$ python -q
>>> import numpy as np
>>> np.set_printoptions(precision=2, suppress=True, linewidth=100)
>>> data = np.loadtxt("w.csv", delimiter=",")
>>> print(data)
[[21. 28. 16. 24.  8.  4. 24. 12.  4. 36.]
 [28. 54. 28. 42. 14.  7. 42. 21.  7. 63.]
 [16. 28. 21. 24.  8.  4. 24. 12.  4. 36.]
 [24. 42. 24. 41. 12.  6. 36. 18.  6. 54.]
 [ 8. 14.  8. 12.  9.  2. 12.  6.  2. 18.]
 [ 4.  7.  4.  6.  2.  6.  6.  3.  1.  9.]
 [24. 42. 24. 36. 12.  6. 41. 18.  6. 54.]
 [12. 21. 12. 18.  6.  3. 18. 14.  3. 27.]
 [ 4.  7.  4.  6.  2.  1.  6.  3.  6.  9.]
 [36. 63. 36. 54. 18.  9. 54. 27.  9. 86.]]
>>> Uu, s, vt = np.linalg.svd(data)
>>> print(s)
[254.   5.   5.   5.   5.   5.   5.   5.   5.   5.]
>>> Y = Uu[:, :1] @ np.diag(s[:1]) @ vt[:1]
>>> print(np.linalg.matrix_rank(Y))
1
>>> print(np.linalg.matrix_rank(data, rtol=0.05))
1
>>> print(round(np.linalg.norm(data - Y, 2), 2), round(s[1], 2))
5.0 5.0
>>> print(round(np.abs(data - Y).max(), 2))
4.98
>>> Z = np.array([[-2, 2, -1, -2]])
>>> rng = np.random.default_rng(62)
>>> m1 = rng.normal(size=(30, 1)) @ Z + np.array([4, 9, 8, 5])
>>> print(m1)
[[ 6.04  6.96  9.02  7.04]
 [ 6.95  6.05  9.47  7.95]
 [ 4.94  8.06  8.47  5.94]
 [ 4.85  8.15  8.43  5.85]
 [ 5.84  7.16  8.92  6.84]
 [ 4.58  8.42  8.29  5.58]
 [ 4.49  8.51  8.25  5.49]
 [ 8.12  4.88 10.06  9.12]
 [ 6.39  6.61  9.19  7.39]
 [ 4.42  8.58  8.21  5.42]
 [ 6.11  6.89  9.05  7.11]
 [ 4.74  8.26  8.37  5.74]
 [ 1.3  11.7   6.65  2.3 ]
 [ 6.09  6.91  9.05  7.09]
 [ 4.13  8.87  8.06  5.13]
 [ 3.05  9.95  7.52  4.05]
 [ 4.81  8.19  8.4   5.81]
 [ 4.25  8.75  8.13  5.25]
 [ 3.03  9.97  7.52  4.03]
 [ 5.6   7.4   8.8   6.6 ]
 [-2.17 15.17  4.91 -1.17]
 [ 3.39  9.61  7.69  4.39]
 [ 2.56 10.44  7.28  3.56]
 [ 3.1   9.9   7.55  4.1 ]
 [ 7.08  5.92  9.54  8.08]
 [ 2.85 10.15  7.42  3.85]
 [ 4.94  8.06  8.47  5.94]
 [ 2.12 10.88  7.06  3.12]
 [ 2.97 10.03  7.49  3.97]
 [ 3.04  9.96  7.52  4.04]]
>>> Z = m1[[14, 23]].astype(float)
>>> for _ in range(7):
...     labels = np.linalg.norm(m1[:, None] - Z, axis=-1).argmin(axis=1)
...     Z = np.array([m1[labels == j].mean(axis=0) for j in range(2)])
... 
>>> print(labels)
[0 0 0 0 0 0 0 0 0 0 0 0 1 0 0 1 0 0 1 0 1 1 1 1 0 1 0 1 1 1]
>>> print(Z)
[[ 5.49  7.51  8.75  6.49]
 [ 2.3  10.7   7.15  3.3 ]]
>>> print(Z[1] - Z[0])
[-3.2  3.2 -1.6 -3.2]
